>>> import numpy as np
>>> import numpy.linalg as la
>>> np.set_printoptions(precision=1, suppress=True, linewidth=120, floatmode="fixed")
>>> data = np.load("test5.npy")
>>> data
array([[-2, -3, -1,  0, -3],
       [-3, -2, -3, -1,  0],
       [-1, -3, -2, -3, -1],
       [ 0, -1, -3, -2, -3],
       [-3,  0, -1, -3, -2]])
>>> ev, V = la.eig(data)
>>> print(ev)
[-9.2  3.2  1.9 -2.7 -3.2]
>>> np.sort(la.eigvals(data @ data))
array([ 3.7,  7.3, 10.0, 10.0, 85.0])
>>> r0 = np.array([-2, 1, -1, 1, 2, 1, 1])
>>> A = r0[np.abs(np.subtract.outer(np.arange(7), np.arange(7)))]
>>> A
array([[-2,  1, -1,  1,  2,  1,  1],
       [ 1, -2,  1, -1,  1,  2,  1],
       [-1,  1, -2,  1, -1,  1,  2],
       [ 1, -1,  1, -2,  1, -1,  1],
       [ 2,  1, -1,  1, -2,  1, -1],
       [ 1,  2,  1, -1,  1, -2,  1],
       [ 1,  1,  2,  1, -1,  1, -2]])
>>> [round(float(la.det(A[:i, :i])), 2) + 0 for i in range(1, 8)]
[-2.0, 3.0, -4.0, 5.0, 24.0, 64.0, -96.0]
>>> round(la.eigvalsh(A).min(), 1)
np.float64(-5.4)
>>> X = np.loadtxt("dump.csv", delimiter=",")
>>> X
array([[  8.0,  -8.0,   2.0,   6.0,  -8.0,  -6.0,   0.0,   2.0,   0.0,  -4.0],
       [ 20.0, -20.0,   5.0,  15.0, -20.0, -15.0,   0.0,   5.0,   0.0, -10.0],
       [ 28.0, -28.0,   7.0,  21.0, -28.0, -21.0,   0.0,   7.0,   0.0, -14.0],
       [ 16.0, -16.0,   4.0,  12.0, -16.0, -12.0,   0.0,   4.0,   0.0,  -8.0],
       [  4.0,  -4.0,   1.0,   3.0,  -4.0,  -3.0,   0.0,   1.0,   0.0,  -2.0],
       [ 32.0, -32.0,   8.0,  24.0, -32.0, -24.0,   0.0,   8.0,   0.0, -16.0],
       [ 20.0, -20.0,   5.0,  15.0, -20.0, -15.0,   0.0,   5.0,   0.0, -10.0],
       [ 16.0, -16.0,   4.0,  12.0, -16.0, -12.0,   0.0,   4.0,   0.0,  -8.0],
       [ 20.0, -20.0,   5.0,  15.0, -20.0, -15.0,   0.0,   5.0,   0.0, -10.0],
       [ 32.0, -32.0,   8.0,  24.0, -32.0, -24.0,   0.0,   8.0,   0.0, -16.0],
       [ 36.0, -36.0,   9.0,  27.0, -36.0, -27.0,   0.0,   9.0,   0.0, -18.0]])
>>> x = np.array([3, 0, 1, 2, 1, 2, 1, 1, 1, 2])
>>> np.sign((X @ x).round(6))
array([1.0, 1.0, 1.0, 1.0, 1.0, 1.0, 1.0, 1.0, 1.0, 1.0, 1.0])
>>> X @ np.eye(10)[8]
array([0.0, 0.0, 0.0, 0.0, 0.0, 0.0, 0.0, 0.0, 0.0, 0.0, 0.0])
>>> x @ X
Traceback (most recent call last):
  File "<python-input-18>", line 1, in <module>
    x @ X
    ~~^~~
ValueError: matmul: Input operand 1 has a mismatch in its core dimension 0, with gufunc signature (n?,k),(k,m?)->(n?,m?) (size 11 is different from 10)
>>> np.einsum("ij,j->i", X, x)
array([12.0, 30.0, 42.0, 24.0,  6.0, 48.0, 30.0, 24.0, 30.0, 48.0, 54.0])
>>> X @ (2 * x)
array([ 24.0,  60.0,  84.0,  48.0,  12.0,  96.0,  60.0,  48.0,  60.0,  96.0, 108.0])
>>> (X @ x).argmax()
np.int64(10)
